>>> import numpy as np
>>> import numpy.linalg as la
>>> np.set_printoptions(suppress=True, linewidth=140)
>>> def tidy(a):
...     return np.round(a, 2) + 0
... 
>>> r0 = np.array([2, 1, 3, 1, 3, 0, 3, 1]) + 0.5
>>> A = np.eye(8) - 2 * np.outer(r0, r0) / (r0 @ r0)
>>> A
array([[ 0.75, -0.15, -0.35, -0.15, -0.35, -0.05, -0.35, -0.15],
       [-0.15,  0.91, -0.21, -0.09, -0.21, -0.03, -0.21, -0.09],
       [-0.35, -0.21,  0.51, -0.21, -0.49, -0.07, -0.49, -0.21],
       [-0.15, -0.09, -0.21,  0.91, -0.21, -0.03, -0.21, -0.09],
       [-0.35, -0.21, -0.49, -0.21,  0.51, -0.07, -0.49, -0.21],
       [-0.05, -0.03, -0.07, -0.03, -0.07,  0.99, -0.07, -0.03],
       [-0.35, -0.21, -0.49, -0.21, -0.49, -0.07,  0.51, -0.21],
       [-0.15, -0.09, -0.21, -0.09, -0.21, -0.03, -0.21,  0.91]])
>>> O, R = la.qr(A)
>>> np.trace(O @ O.T)
np.float64(8.0)
>>> tidy(O.T @ O)
array([[1., 0., 0., 0., 0., 0., 0., 0.],
       [0., 1., 0., 0., 0., 0., 0., 0.],
       [0., 0., 1., 0., 0., 0., 0., 0.],
       [0., 0., 0., 1., 0., 0., 0., 0.],
       [0., 0., 0., 0., 1., 0., 0., 0.],
       [0., 0., 0., 0., 0., 1., 0., 0.],
       [0., 0., 0., 0., 0., 0., 1., 0.],
       [0., 0., 0., 0., 0., 0., 0., 1.]])
>>> np.allclose(R.T @ R, A.T @ A)
True
>>> tidy(R)
array([[-1.,  0.,  0.,  0.,  0.,  0.,  0.,  0.],
       [ 0., -1.,  0.,  0.,  0.,  0.,  0.,  0.],
       [ 0.,  0., -1.,  0.,  0.,  0.,  0.,  0.],
       [ 0.,  0.,  0., -1.,  0.,  0.,  0.,  0.],
       [ 0.,  0.,  0.,  0., -1.,  0.,  0.,  0.],
       [ 0.,  0.,  0.,  0.,  0., -1.,  0.,  0.],
       [ 0.,  0.,  0.,  0.,  0.,  0.,  1.,  0.],
       [ 0.,  0.,  0.,  0.,  0.,  0.,  0.,  1.]])
>>> abs(R[0, 0]), tidy(la.norm(A[:, 0]))
(np.float64(1.0), np.float64(1.0))
>>> th = np.radians(30)
>>> R = np.eye(8)
>>> R[4, 4] = R[0, 0] = np.cos(th)
>>> R[4, 0], R[0, 4] = -np.sin(th), np.sin(th)
>>> tidy(R)
array([[ 0.87,  0.  ,  0.  ,  0.  ,  0.5 ,  0.  ,  0.  ,  0.  ],
       [ 0.  ,  1.  ,  0.  ,  0.  ,  0.  ,  0.  ,  0.  ,  0.  ],
       [ 0.  ,  0.  ,  1.  ,  0.  ,  0.  ,  0.  ,  0.  ,  0.  ],
       [ 0.  ,  0.  ,  0.  ,  1.  ,  0.  ,  0.  ,  0.  ,  0.  ],
       [-0.5 ,  0.  ,  0.  ,  0.  ,  0.87,  0.  ,  0.  ,  0.  ],
       [ 0.  ,  0.  ,  0.  ,  0.  ,  0.  ,  1.  ,  0.  ,  0.  ],
       [ 0.  ,  0.  ,  0.  ,  0.  ,  0.  ,  0.  ,  1.  ,  0.  ],
       [ 0.  ,  0.  ,  0.  ,  0.  ,  0.  ,  0.  ,  0.  ,  1.  ]])
>>> other = A @ R.T
>>> tidy(other)
array([[ 0.47, -0.15, -0.35, -0.15, -0.68, -0.05, -0.35, -0.15],
       [-0.23,  0.91, -0.21, -0.09, -0.11, -0.03, -0.21, -0.09],
       [-0.55, -0.21,  0.51, -0.21, -0.25, -0.07, -0.49, -0.21],
       [-0.23, -0.09, -0.21,  0.91, -0.11, -0.03, -0.21, -0.09],
       [-0.05, -0.21, -0.49, -0.21,  0.62, -0.07, -0.49, -0.21],
       [-0.08, -0.03, -0.07, -0.03, -0.04,  0.99, -0.07, -0.03],
       [-0.55, -0.21, -0.49, -0.21, -0.25, -0.07,  0.51, -0.21],
       [-0.23, -0.09, -0.21, -0.09, -0.11, -0.03, -0.21,  0.91]])
>>> tidy(la.svd(A, compute_uv=False)), tidy(la.svd(other, compute_uv=False))
(array([1., 1., 1., 1., 1., 1., 1., 1.]), array([1., 1., 1., 1., 1., 1., 1., 1.]))
>>> tidy(la.det(R)), tidy(np.trace(R))
(np.float64(1.0), np.float64(7.73))
>>> evals, evecs = la.eigh(A)
>>> tidy(evecs @ np.diag(evals) @ evecs.T)
array([[ 0.75, -0.15, -0.35, -0.15, -0.35, -0.05, -0.35, -0.15],
       [-0.15,  0.91, -0.21, -0.09, -0.21, -0.03, -0.21, -0.09],
       [-0.35, -0.21,  0.51, -0.21, -0.49, -0.07, -0.49, -0.21],
       [-0.15, -0.09, -0.21,  0.91, -0.21, -0.03, -0.21, -0.09],
       [-0.35, -0.21, -0.49, -0.21,  0.51, -0.07, -0.49, -0.21],
       [-0.05, -0.03, -0.07, -0.03, -0.07,  0.99, -0.07, -0.03],
       [-0.35, -0.21, -0.49, -0.21, -0.49, -0.07,  0.51, -0.21],
       [-0.15, -0.09, -0.21, -0.09, -0.21, -0.03, -0.21,  0.91]])
>>> tidy(evecs.T @ A @ evecs)
array([[-1.,  0.,  0.,  0.,  0.,  0.,  0.,  0.],
       [ 0.,  1.,  0.,  0.,  0.,  0.,  0.,  0.],
       [ 0.,  0.,  1.,  0.,  0.,  0.,  0.,  0.],
       [ 0.,  0.,  0.,  1.,  0.,  0.,  0.,  0.],
       [ 0.,  0.,  0.,  0.,  1.,  0.,  0.,  0.],
       [ 0.,  0.,  0.,  0.,  0.,  1.,  0.,  0.],
       [ 0.,  0.,  0.,  0.,  0.,  0.,  1.,  0.],
       [ 0.,  0.,  0.,  0.,  0.,  0.,  0.,  1.]])
>>> np.unique(evals.round(6) + 0, return_counts=True)[1]
array([1, 7])
>>> tidy(evals.sum()), np.trace(A)
(np.float64(6.0), np.float64(6.0))
>>> tidy(la.eigvalsh(A + 2 * np.eye(8)))
array([1., 3., 3., 3., 3., 3., 3., 3.])
>>> tidy(la.svd(A, compute_uv=False))
array([1., 1., 1., 1., 1., 1., 1., 1.])
>>> np.all(la.eigvalsh(A) > 0)
np.False_
>>> other = np.array([[-3, 3, 3, 3, -2, 1, 0, 0, 3, 0],
...     [-2, 2, -2, -3, 1, -1, 3, -3, 3, -1],
...     [0, -1, 1, 1, 1, 3, -2, -3, -2, 1],
...     [1, -2, 1, -2, 0, -1, 1, 1, -2, 0],
...     [0, 0, -2, 3, 2, 3, 1, 3, -3, 3],
...     [1, 1, 2, -1, 1, 1, 1, 2, 1, 2],
...     [0, -3, 0, -2, 3, 1, 0, 3, -3, 2],
...     [3, 1, -3, -2, 0, -3, 2, -2, 0, 1],
...     [-3, 1, 0, -2, -2, 3, -2, 2, 1, 3],
...     [1, 3, -2, -1, 3, -2, -2, -1, 0, 3]])
>>> Z = np.array([[6, 3], [5, 0]])
>>> F = np.block([[other, np.zeros((10, 2))], [np.zeros((2, 10)), Z]])
>>> F
array([[-3.,  3.,  3.,  3., -2.,  1.,  0.,  0.,  3.,  0.,  0.,  0.],
       [-2.,  2., -2., -3.,  1., -1.,  3., -3.,  3., -1.,  0.,  0.],
       [ 0., -1.,  1.,  1.,  1.,  3., -2., -3., -2.,  1.,  0.,  0.],
       [ 1., -2.,  1., -2.,  0., -1.,  1.,  1., -2.,  0.,  0.,  0.],
       [ 0.,  0., -2.,  3.,  2.,  3.,  1.,  3., -3.,  3.,  0.,  0.],
       [ 1.,  1.,  2., -1.,  1.,  1.,  1.,  2.,  1.,  2.,  0.,  0.],
       [ 0., -3.,  0., -2.,  3.,  1.,  0.,  3., -3.,  2.,  0.,  0.],
       [ 3.,  1., -3., -2.,  0., -3.,  2., -2.,  0.,  1.,  0.,  0.],
       [-3.,  1.,  0., -2., -2.,  3., -2.,  2.,  1.,  3.,  0.,  0.],
       [ 1.,  3., -2., -1.,  3., -2., -2., -1.,  0.,  3.,  0.,  0.],
       [ 0.,  0.,  0.,  0.,  0.,  0.,  0.,  0.,  0.,  0.,  6.,  3.],
       [ 0.,  0.,  0.,  0.,  0.,  0.,  0.,  0.,  0.,  0.,  5.,  0.]])
>>> other = la.inv(F)
>>> tidy(la.det(F) * la.det(other))
np.float64(1.0)
>>> tidy(F @ other)
array([[1., 0., 0., 0., 0., 0., 0., 0., 0., 0., 0., 0.],
       [0., 1., 0., 0., 0., 0., 0., 0., 0., 0., 0., 0.],
       [0., 0., 1., 0., 0., 0., 0., 0., 0., 0., 0., 0.],
       [0., 0., 0., 1., 0., 0., 0., 0., 0., 0., 0., 0.],
       [0., 0., 0., 0., 1., 0., 0., 0., 0., 0., 0., 0.],
       [0., 0., 0., 0., 0., 1., 0., 0., 0., 0., 0., 0.],
       [0., 0., 0., 0., 0., 0., 1., 0., 0., 0., 0., 0.],
       [0., 0., 0., 0., 0., 0., 0., 1., 0., 0., 0., 0.],
       [0., 0., 0., 0., 0., 0., 0., 0., 1., 0., 0., 0.],
       [0., 0., 0., 0., 0., 0., 0., 0., 0., 1., 0., 0.],
       [0., 0., 0., 0., 0., 0., 0., 0., 0., 0., 1., 0.],
       [0., 0., 0., 0., 0., 0., 0., 0., 0., 0., 0., 1.]])
>>> tidy(la.slogdet(F)[0])
np.float64(1.0)
>>> tidy(np.sort(la.eigvals(F).real))
array([-3.8 , -3.63, -3.63, -1.9 , -1.14, -1.14,  0.16,  0.16,  5.28,  5.28,  5.45,  7.9 ])
>>> rng = np.random.default_rng(2619)
>>> idx = rng.permutation(12)
>>> idx
array([ 4,  6,  8, 10,  2,  5,  7,  3, 11,  1,  0,  9])
>>> other = F[idx][:, idx]
>>> np.diag(other)
array([ 2.,  0.,  1.,  6.,  1.,  1., -2., -2.,  0.,  2., -3.,  3.])
>>> x0 = np.array([3, -1, -2, -1, 1, -3, 1, 1, 3, 3, 2, -3])
>>> rhs = F @ x0
>>> rhs
array([-17.,   9., -18.,   4.,  -2.,   9.,   5.,  28.,  -7.,  20.,   3.,  10.])
>>> tidy(la.solve(F, rhs))
array([ 3., -1., -2., -1.,  1., -3.,  1.,  1.,  3.,  3.,  2., -3.])
>>> tidy(la.solve(F, -3 * rhs))
array([-9.,  3.,  6.,  3., -3.,  9., -3., -3., -9., -9., -6.,  9.])
